% python3 -q
>>> import numpy as np
>>> np.set_printoptions(precision=3, suppress=True, linewidth=140)
>>> J = np.loadtxt("case2.csv", delimiter=",")
>>> J
array([[0., 0., 0.],
       [0., 0., 0.],
       [0., 2., 0.]])
>>> J.sum(axis=0)
array([0., 2., 0.])
>>> np.zeros(3, 3)
Traceback (most recent call last):
  File "<python-input-5>", line 1, in <module>
    np.zeros(3, 3)
    ~~~~~~~~^^^^^^
TypeError: Cannot interpret '3' as a data type
>>> np.linalg.svd(J, compute_uv=False)
array([2., 0., 0.])
>>> round(float(np.linalg.norm(J)), 3)
2.0
>>> np.diff(J, axis=0)
array([[0., 0., 0.],
       [0., 2., 0.]])
>>> J - J[0]
array([[0., 0., 0.],
       [0., 0., 0.],
       [0., 2., 0.]])
>>> J.shape
(3, 3)
>>> np.flatnonzero(np.linalg.matrix_power((J != 0) + (J.T != 0) + np.eye(3), 3)[1])
array([1, 2])
>>> np.linalg.svd(J, compute_uv=False)
array([2., 0., 0.])
>>> J.T @ J
array([[0., 0., 0.],
       [0., 4., 0.],
       [0., 0., 0.]])
>>> J[:, 2] @ J[:, 0]
np.float64(0.0)
>>> np.linalg.pinv(J)
array([[0. , 0. , 0. ],
       [0. , 0. , 0.5],
       [0. , 0. , 0. ]])
>>> mat = np.load("arr.npy")
>>> mat
array([[3, 0, 0],
       [0, 0, 2],
       [0, 0, 0],
       [0, 0, 0]])
>>> # null space of dimension 1
>>> np.unique(mat.round(6), axis=0).shape
(3, 3)
>>> mat @ np.linalg.pinv(mat) @ mat
array([[3., 0., 0.],
       [0., 0., 2.],
       [0., 0., 0.],
       [0., 0., 0.]])
>>> try:
...     np.linalg.inv(mat)
... except np.linalg.LinAlgError as e:
...     print("failed:", e)
... 
failed: Last 2 dimensions of the array must be square
>>> np.allclose(mat[:-1].T @ np.linalg.lstsq(mat[:-1].T, mat[-1])[0], mat[-1])
True
